% python3 -q
>>> import numpy as np
>>> np.set_printoptions(suppress=True, linewidth=120)
>>> tidy = lambda a: np.round(a, 3) + 0
>>> W0 = np.load("m.npy")
>>> W0
array([[ 1.   ,  1.   ,  1.2  , -0.1  , -0.2  ,  0.5  , -1.3  , -0.9  , -1.6  ,  0.1  ],
       [-0.2  ,  1.7  , -1.6  , -0.8  ,  1.3  ,  0.5  , -0.3  , -0.5  ,  0.1  , -0.4  ],
       [ 1.1  , -0.2  , -0.3  ,  1.5  , -0.5  , -1.6  , -0.9  , -0.4  ,  1.6  ,  1.2  ],
       [ 0.   , -0.7  , -1.8  , -2.4  , -1.1  ,  0.9  , -2.   ,  0.   , -0.3  ,  0.9  ],
       [ 0.3  ,  1.1  ,  0.1  ,  0.   ,  0.1  ,  0.   , -0.8  , -1.2  , -1.7  , -0.7  ],
       [-0.22 ,  1.706, -1.607, -0.796,  1.311,  0.516, -0.285, -0.515,  0.098, -0.403]])
>>> [round(float(x), 3) for x in np.linalg.svd(W0, compute_uv=False)[:3]]
[4.87, 3.795, 3.513]
>>> out = W0 / np.linalg.norm(W0, axis=1)
Traceback (most recent call last):
  File "<python-input-6>", line 1, in <module>
    out = W0 / np.linalg.norm(W0, axis=1)
          ~~~^~~~~~~~~~~~~~~~~~~~~~~~~~~~
ValueError: operands could not be broadcast together with shapes (6,10) (6,) 
>>> out = W0 / np.linalg.norm(W0, axis=1, keepdims=True)
>>> C2 = out @ out.T
>>> (C2 - 2 * np.eye(6)).round(6).argmax(axis=1)
array([4, 5, 3, 1, 0, 1])
>>> tidy(np.degrees(np.arccos(np.clip(C2[0, 5], -1, 1))))
np.float64(88.231)
>>> (np.abs(C2) > 0.9).astype(int)
array([[1, 0, 0, 0, 0, 0],
       [0, 1, 0, 0, 0, 1],
       [0, 0, 1, 0, 0, 0],
       [0, 0, 0, 1, 0, 0],
       [0, 0, 0, 0, 1, 0],
       [0, 1, 0, 0, 0, 1]])
>>> W0.reshape(6, 11)
Traceback (most recent call last):
  File "<python-input-12>", line 1, in <module>
    W0.reshape(6, 11)
    ~~~~~~~~~~^^^^^^^
ValueError: cannot reshape array of size 60 into shape (6,11)
>>> W0.reshape(-1, 2)
array([[ 1.   ,  1.   ],
       [ 1.2  , -0.1  ],
       [-0.2  ,  0.5  ],
       [-1.3  , -0.9  ],
       [-1.6  ,  0.1  ],
       [-0.2  ,  1.7  ],
       [-1.6  , -0.8  ],
       [ 1.3  ,  0.5  ],
       [-0.3  , -0.5  ],
       [ 0.1  , -0.4  ],
       [ 1.1  , -0.2  ],
       [-0.3  ,  1.5  ],
       [-0.5  , -1.6  ],
       [-0.9  , -0.4  ],
       [ 1.6  ,  1.2  ],
       [ 0.   , -0.7  ],
       [-1.8  , -2.4  ],
       [-1.1  ,  0.9  ],
       [-2.   ,  0.   ],
       [-0.3  ,  0.9  ],
       [ 0.3  ,  1.1  ],
       [ 0.1  ,  0.   ],
       [ 0.1  ,  0.   ],
       [-0.8  , -1.2  ],
       [-1.7  , -0.7  ],
       [-0.22 ,  1.706],
       [-1.607, -0.796],
       [ 1.311,  0.516],
       [-0.285, -0.515],
       [ 0.098, -0.403]])
>>> W0.reshape(2, -1)
array([[ 1.   ,  1.   ,  1.2  , -0.1  , -0.2  ,  0.5  , -1.3  , -0.9  , -1.6  ,  0.1  , -0.2  ,  1.7  , -1.6  ,
        -0.8  ,  1.3  ,  0.5  , -0.3  , -0.5  ,  0.1  , -0.4  ,  1.1  , -0.2  , -0.3  ,  1.5  , -0.5  , -1.6  ,
        -0.9  , -0.4  ,  1.6  ,  1.2  ],
       [ 0.   , -0.7  , -1.8  , -2.4  , -1.1  ,  0.9  , -2.   ,  0.   , -0.3  ,  0.9  ,  0.3  ,  1.1  ,  0.1  ,
         0.   ,  0.1  ,  0.   , -0.8  , -1.2  , -1.7  , -0.7  , -0.22 ,  1.706, -1.607, -0.796,  1.311,  0.516,
        -0.285, -0.515,  0.098, -0.403]])
>>> t3 = W0.reshape(6, 2, -1)
>>> np.swapaxes(t3, 1, 2)[1]
array([[-0.2,  0.5],
       [ 1.7, -0.3],
       [-1.6, -0.5],
       [-0.8,  0.1],
       [ 1.3, -0.4]])
>>> np.einsum("ihd,jhd->hij", t3, t3).shape
(2, 6, 6)
>>> t3[:, 0]
array([[ 1.   ,  1.   ,  1.2  , -0.1  , -0.2  ],
       [-0.2  ,  1.7  , -1.6  , -0.8  ,  1.3  ],
       [ 1.1  , -0.2  , -0.3  ,  1.5  , -0.5  ],
       [ 0.   , -0.7  , -1.8  , -2.4  , -1.1  ],
       [ 0.3  ,  1.1  ,  0.1  ,  0.   ,  0.1  ],
       [-0.22 ,  1.706, -1.607, -0.796,  1.311]])
>>> out = np.array([[1, 9, 1],
...     [8, 0, 5],
...     [9, 5, 7],
...     [6, 5, 8],
...     [9, 4, 6],
...     [4, 0, 9],
...     [4, 7, 2],
...     [0, 8, 5],
...     [3, 1, 7],
...     [4, 8, 8]])
>>> np.vstack([W0, out.T]).shape
(9, 10)
>>> X = -3 * np.eye(14) + np.eye(14, k=1)
>>> X
array([[-3.,  1.,  0.,  0.,  0.,  0.,  0.,  0.,  0.,  0.,  0.,  0.,  0.,  0.],
       [ 0., -3.,  1.,  0.,  0.,  0.,  0.,  0.,  0.,  0.,  0.,  0.,  0.,  0.],
       [ 0.,  0., -3.,  1.,  0.,  0.,  0.,  0.,  0.,  0.,  0.,  0.,  0.,  0.],
       [ 0.,  0.,  0., -3.,  1.,  0.,  0.,  0.,  0.,  0.,  0.,  0.,  0.,  0.],
       [ 0.,  0.,  0.,  0., -3.,  1.,  0.,  0.,  0.,  0.,  0.,  0.,  0.,  0.],
       [ 0.,  0.,  0.,  0.,  0., -3.,  1.,  0.,  0.,  0.,  0.,  0.,  0.,  0.],
       [ 0.,  0.,  0.,  0.,  0.,  0., -3.,  1.,  0.,  0.,  0.,  0.,  0.,  0.],
       [ 0.,  0.,  0.,  0.,  0.,  0.,  0., -3.,  1.,  0.,  0.,  0.,  0.,  0.],
       [ 0.,  0.,  0.,  0.,  0.,  0.,  0.,  0., -3.,  1.,  0.,  0.,  0.,  0.],
       [ 0.,  0.,  0.,  0.,  0.,  0.,  0.,  0.,  0., -3.,  1.,  0.,  0.,  0.],
       [ 0.,  0.,  0.,  0.,  0.,  0.,  0.,  0.,  0.,  0., -3.,  1.,  0.,  0.],
       [ 0.,  0.,  0.,  0.,  0.,  0.,  0.,  0.,  0.,  0.,  0., -3.,  1.,  0.],
       [ 0.,  0.,  0.,  0.,  0.,  0.,  0.,  0.,  0.,  0.,  0.,  0., -3.,  1.],
       [ 0.,  0.,  0.,  0.,  0.,  0.,  0.,  0.,  0.,  0.,  0.,  0.,  0., -3.]])
>>> q, evecs = np.linalg.qr(X[:, :8])[0], np.linalg.qr(X[:, 8:])[0]
>>> sigma = np.linalg.svd(q.T @ evecs, compute_uv=False)
>>> tidy(np.linalg.norm(q @ q.T - evecs @ evecs.T, 2))
np.float64(1.0)
>>> tidy(sigma)
array([0.333, 0.   , 0.   , 0.   , 0.   , 0.   ])
